% python3 -q
>>> import numpy as np
>>> import numpy.linalg as la
>>> np.set_printoptions(precision=3, suppress=True, linewidth=120)
>>> tidy = lambda a: np.round(a, 3) + 0
>>> A = np.loadtxt("m.csv", delimiter=",")
>>> tidy(A)
array([[-0.182,  0.287,  0.177, -0.285],
       [-0.052, -0.282,  0.138,  0.372],
       [-0.052,  0.297, -0.03 , -0.232],
       [-0.182,  0.055,  0.262, -0.371],
       [ 0.338,  0.414,  0.151,  0.53 ],
       [-0.234,  0.353, -0.239, -0.149],
       [ 0.234, -0.237,  0.506, -0.361],
       [ 0.26 , -0.154, -0.108,  0.069],
       [-0.156,  0.486,  0.124,  0.107],
       [-0.208,  0.088,  0.702,  0.259],
       [-0.026,  0.236, -0.139,  0.108],
       [-0.754, -0.267, -0.066,  0.247]])
>>> Ac = A - A.mean(axis=0)
>>> Uu, sv, VT = la.svd(Ac, full_matrices=False)
>>> tidy(sv)
array([1.   , 1.   , 1.   , 0.768])
>>> np.abs(Uu[:, 0]).argmax()
np.int64(6)
>>> tidy(np.abs(VT[-1]))
array([0.457, 0.575, 0.666, 0.133])
>>> np.searchsorted(np.cumsum(sv ** 2) / (sv ** 2).sum(), 0.9) + 1
np.int64(4)
>>> tidy((sv ** 2).sum() ** 2 / (sv ** 4).sum())
np.float64(3.849)
>>> print(tidy(Ac.mean(axis=0)))
[0. 0. 0. 0.]
>>> Ac = A - A.mean(axis=0)
>>> vecs = la.svd(Ac)[2][:1]
>>> M2 = Ac - Ac @ vecs.T @ vecs
>>> la.norm(M2, axis=1).round(6).argmax()
np.int64(11)
>>> tidy(np.diag(vecs.T @ vecs))
array([0.   , 0.476, 0.431, 0.093])
